% python3 -q
>>> import numpy as np
>>> np.set_printoptions(suppress=True, linewidth=100)
>>> rng = np.random.default_rng(182750)
>>> M = np.eye(4, dtype=int)[rng.permutation(4)] * np.array([0, 3, 0, 4])
>>> M
array([[0, 0, 0, 0],
       [0, 3, 0, 0],
       [0, 0, 0, 0],
       [0, 0, 0, 4]])
>>> np.linalg.matrix_power(M - np.diag(np.diag(M)), 4)
array([[0, 0, 0, 0],
       [0, 0, 0, 0],
       [0, 0, 0, 0],
       [0, 0, 0, 0]])
>>> print([int(np.linalg.matrix_rank(np.linalg.matrix_power(M, p))) for p in range(1, 5)])
[2, 2, 2, 2]
>>> np.round(np.sort(np.linalg.eigvals(M)), 3)
array([0., 0., 3., 4.])
>>> M @ M
array([[ 0,  0,  0,  0],
       [ 0,  9,  0,  0],
       [ 0,  0,  0,  0],
       [ 0,  0,  0, 16]])
>>> F = np.loadtxt("run2.csv", delimiter=",")
>>> F
array([[3., 1., 0., 0., 0., 0., 0.],
       [0., 3., 1., 0., 0., 0., 0.],
       [0., 0., 3., 1., 0., 0., 0.],
       [0., 0., 0., 3., 1., 0., 0.],
       [0., 0., 0., 0., 3., 1., 0.],
       [0., 0., 0., 0., 0., 3., 1.],
       [0., 0., 0., 0., 0., 0., 3.]])
>>> vec = np.array([0, 1, -1, 0, 1, -2, -2])
>>> y = F @ vec
>>> y
array([ 1.,  2., -3.,  1.,  1., -8., -6.])
>>> np.round(np.linalg.solve(F.T, F[3]), 3) + 0
array([0., 0., 0., 1., 0., 0., 0.])
>>> print(np.round(np.linalg.solve(F, F[:, 2]), 3))
[0. 0. 1. 0. 0. 0. 0.]
>>> np.round(np.linalg.solve(F, y), 3)
array([ 0.,  1., -1.,  0.,  1., -2., -2.])
>>> np.round(np.linalg.norm(M, 2), 3)
np.float64(4.0)
>>> np.round(np.linalg.norm(M, axis=0), 3)
array([0., 3., 0., 4.])
>>> round(float(np.linalg.norm(M, 1)), 3), round(float(np.linalg.norm(M, np.inf)), 3)
(4.0, 4.0)
>>> np.round(np.linalg.norm(M) ** 2 / np.linalg.norm(M, 2) ** 2, 3)
np.float64(1.562)
>>> round(np.linalg.norm(M[1], 1), 3), round(np.linalg.norm(M[1], np.inf), 3)
(np.float64(3.0), np.float64(3.0))
>>> print(np.allclose(F @ F.T, F.T @ F))
False
>>> np.round(np.linalg.matrix_power(F, 2), 3)
array([[9., 6., 1., 0., 0., 0., 0.],
       [0., 9., 6., 1., 0., 0., 0.],
       [0., 0., 9., 6., 1., 0., 0.],
       [0., 0., 0., 9., 6., 1., 0.],
       [0., 0., 0., 0., 9., 6., 1.],
       [0., 0., 0., 0., 0., 9., 6.],
       [0., 0., 0., 0., 0., 0., 9.]])
>>> print(np.allclose(F, F.T))
False
>>> np.round(np.sort(np.abs(np.linalg.eigvals(F))), 3)
array([3., 3., 3., 3., 3., 3., 3.])
>>> (F - F.T) / 2
array([[ 0. ,  0.5,  0. ,  0. ,  0. ,  0. ,  0. ],
       [-0.5,  0. ,  0.5,  0. ,  0. ,  0. ,  0. ],
       [ 0. , -0.5,  0. ,  0.5,  0. ,  0. ,  0. ],
       [ 0. ,  0. , -0.5,  0. ,  0.5,  0. ,  0. ],
       [ 0. ,  0. ,  0. , -0.5,  0. ,  0.5,  0. ],
       [ 0. ,  0. ,  0. ,  0. , -0.5,  0. ,  0.5],
       [ 0. ,  0. ,  0. ,  0. ,  0. , -0.5,  0. ]])
>>> np.round(np.sort(np.linalg.eigvals(F)), 3)
array([3., 3., 3., 3., 3., 3., 3.])
>>> print(np.prod(np.diag(F)), round(np.linalg.det(F), 3))
2187.0 2187.0
>>> [int(np.linalg.matrix_rank(np.linalg.matrix_power(F, p))) for p in range(1, 8)]
[7, 7, 7, 7, 7, 7, 7]
>>> left, sv, Vh = np.linalg.svd(F, full_matrices=False)
>>> np.round(Vh @ Vh.T, 3) + 0
array([[1., 0., 0., 0., 0., 0., 0.],
       [0., 1., 0., 0., 0., 0., 0.],
       [0., 0., 1., 0., 0., 0., 0.],
       [0., 0., 0., 1., 0., 0., 0.],
       [0., 0., 0., 0., 1., 0., 0.],
       [0., 0., 0., 0., 0., 1., 0.],
       [0., 0., 0., 0., 0., 0., 1.]])
>>> print(left.shape, sv.shape, Vh.shape)
(7, 7) (7,) (7, 7)
>>> sv.round(3)
array([3.939, 3.76 , 3.479, 3.123, 2.733, 2.368, 2.1  ])
>>> np.round(sv / sv[0], 3)
array([1.   , 0.955, 0.883, 0.793, 0.694, 0.601, 0.533])
>>> print(np.allclose(left * sv @ Vh, F))
True
>>> np.round(left.T @ F @ Vh.T, 3) + 0
array([[3.939, 0.   , 0.   , 0.   , 0.   , 0.   , 0.   ],
       [0.   , 3.76 , 0.   , 0.   , 0.   , 0.   , 0.   ],
       [0.   , 0.   , 3.479, 0.   , 0.   , 0.   , 0.   ],
       [0.   , 0.   , 0.   , 3.123, 0.   , 0.   , 0.   ],
       [0.   , 0.   , 0.   , 0.   , 2.733, 0.   , 0.   ],
       [0.   , 0.   , 0.   , 0.   , 0.   , 2.368, 0.   ],
       [0.   , 0.   , 0.   , 0.   , 0.   , 0.   , 2.1  ]])
>>> round(np.sqrt((sv ** 2).sum()), 3), np.round(np.linalg.norm(F), 3)
(np.float64(8.307), np.float64(8.307))
>>> (sv > 1e-8).sum()
np.int64(7)
